% ipython --no-banner

In [1]: import numpy as np

In [2]: np.set_printoptions(precision=3, suppress=True, linewidth=160)

In [3]: def rd(a):
   ...:     return np.round(a, 3) + 0
   ...: 

In [4]: mat = np.loadtxt("out13.csv", delimiter=",")

In [5]: rd(mat)
Out[5]: 
array([[ 1.   ,  0.   ,  0.   ,  0.   ,  0.   ,  0.   ],
       [ 0.   ,  1.   ,  0.   ,  0.   ,  0.   ,  0.   ],
       [ 0.   ,  0.   ,  0.809,  0.   ,  0.   , -0.588],
       [ 0.   ,  0.   ,  0.   ,  1.   ,  0.   ,  0.   ],
       [ 0.   ,  0.   ,  0.   ,  0.   ,  1.   ,  0.   ],
       [ 0.   ,  0.   ,  0.588,  0.   ,  0.   ,  0.809]])

In [6]: np.allclose(mat @ mat.T, mat.T @ mat)
Out[6]: True

In [7]: rd(np.sort(np.abs(np.linalg.eigvals(mat))))
Out[7]: array([1., 1., 1., 1., 1., 1.])

In [8]: rd((mat + mat.T) / 2)
Out[8]: 
array([[1.   , 0.   , 0.   , 0.   , 0.   , 0.   ],
       [0.   , 1.   , 0.   , 0.   , 0.   , 0.   ],
       [0.   , 0.   , 0.809, 0.   , 0.   , 0.   ],
       [0.   , 0.   , 0.   , 1.   , 0.   , 0.   ],
       [0.   , 0.   , 0.   , 0.   , 1.   , 0.   ],
       [0.   , 0.   , 0.   , 0.   , 0.   , 0.809]])

In [9]: rd(mat @ mat)
Out[9]: 
array([[ 1.   ,  0.   ,  0.   ,  0.   ,  0.   ,  0.   ],
       [ 0.   ,  1.   ,  0.   ,  0.   ,  0.   ,  0.   ],
       [ 0.   ,  0.   ,  0.309,  0.   ,  0.   , -0.951],
       [ 0.   ,  0.   ,  0.   ,  1.   ,  0.   ,  0.   ],
       [ 0.   ,  0.   ,  0.   ,  0.   ,  1.   ,  0.   ],
       [ 0.   ,  0.   ,  0.951,  0.   ,  0.   ,  0.309]])

In [10]: rd(np.linalg.det(mat))
Out[10]: np.float64(1.0)

In [11]: rd(mat.mean(axis=0))
Out[11]: array([0.167, 0.167, 0.233, 0.167, 0.167, 0.037])

In [12]: rd(mat.sum(axis=1))
Out[12]: array([1.   , 1.   , 0.221, 1.   , 1.   , 1.397])

In [13]: np.abs(mat).max()
Out[13]: np.float64(1.0)

In [14]: mat.shape
Out[14]: (6, 6)

In [15]: np.linalg.matrix_rank(mat)
Out[15]: np.int64(6)

In [16]: rd(np.diff(mat, axis=0))
Out[16]: 
array([[-1.   ,  1.   ,  0.   ,  0.   ,  0.   ,  0.   ],
       [ 0.   , -1.   ,  0.809,  0.   ,  0.   , -0.588],
       [ 0.   ,  0.   , -0.809,  1.   ,  0.   ,  0.588],
       [ 0.   ,  0.   ,  0.   , -1.   ,  1.   ,  0.   ],
       [ 0.   ,  0.   ,  0.588,  0.   , -1.   ,  0.809]])

In [17]: rd(mat - mat[0])
Out[17]: 
array([[ 0.   ,  0.   ,  0.   ,  0.   ,  0.   ,  0.   ],
       [-1.   ,  1.   ,  0.   ,  0.   ,  0.   ,  0.   ],
       [-1.   ,  0.   ,  0.809,  0.   ,  0.   , -0.588],
       [-1.   ,  0.   ,  0.   ,  1.   ,  0.   ,  0.   ],
       [-1.   ,  0.   ,  0.   ,  0.   ,  1.   ,  0.   ],
       [-1.   ,  0.   ,  0.588,  0.   ,  0.   ,  0.809]])

In [18]: np.count_nonzero(mat)
Out[18]: np.int64(8)

In [19]: rd(mat.sum(axis=0))
Out[19]: array([1.   , 1.   , 1.397, 1.   , 1.   , 0.221])

In [20]: f = np.array([2, 1, 2, 2, 3, 2, 3, 2, 2, 3])

In [21]: g = np.array([-3, 0, -3, 1, -1, -1, -1, 2, 1])

In [22]: M = np.outer(f, g)

In [23]: M
Out[23]: 
array([[-6,  0, -6,  2, -2, -2, -2,  4,  2],
       [-3,  0, -3,  1, -1, -1, -1,  2,  1],
       [-6,  0, -6,  2, -2, -2, -2,  4,  2],
       [-6,  0, -6,  2, -2, -2, -2,  4,  2],
       [-9,  0, -9,  3, -3, -3, -3,  6,  3],
       [-6,  0, -6,  2, -2, -2, -2,  4,  2],
       [-9,  0, -9,  3, -3, -3, -3,  6,  3],
       [-6,  0, -6,  2, -2, -2, -2,  4,  2],
       [-6,  0, -6,  2, -2, -2, -2,  4,  2],
       [-9,  0, -9,  3, -3, -3, -3,  6,  3]])

In [24]: rd(np.linalg.norm(M, 2) / np.linalg.norm(M))
Out[24]: np.float64(1.0)

In [25]: np.linalg.matrix_rank(M, rtol=0.1)
Out[25]: np.int64(1)

In [26]: vec = np.array([-4, 1, 3, -5, -1, 5, -1, 1, 0])

In [27]: np.sign((M @ vec).round(6))
Out[27]: array([-1, -1, -1, -1, -1, -1, -1, -1, -1, -1])

In [28]: M @ np.ones(9)
Out[28]: array([-10.,  -5., -10., -10., -15., -10., -15., -10., -10., -15.])

In [29]: np.linalg.norm(M @ vec) <= np.linalg.norm(M, 2) * np.linalg.norm(vec) + 1e-9
Out[29]: np.True_

In [30]: M @ vec
Out[30]: array([-6, -3, -6, -6, -9, -6, -9, -6, -6, -9])

In [31]: np.einsum("ij,j->i", M, vec)
Out[31]: array([-6, -3, -6, -6, -9, -6, -9, -6, -6, -9])

In [32]: (M * vec).sum(axis=1)
Out[32]: array([-6, -3, -6, -6, -9, -6, -9, -6, -6, -9])

In [33]: M @ (2 * vec)
Out[33]: array([-12,  -6, -12, -12, -18, -12, -18, -12, -12, -18])

In [34]: (M @ vec).argmax()
Out[34]: np.int64(1)
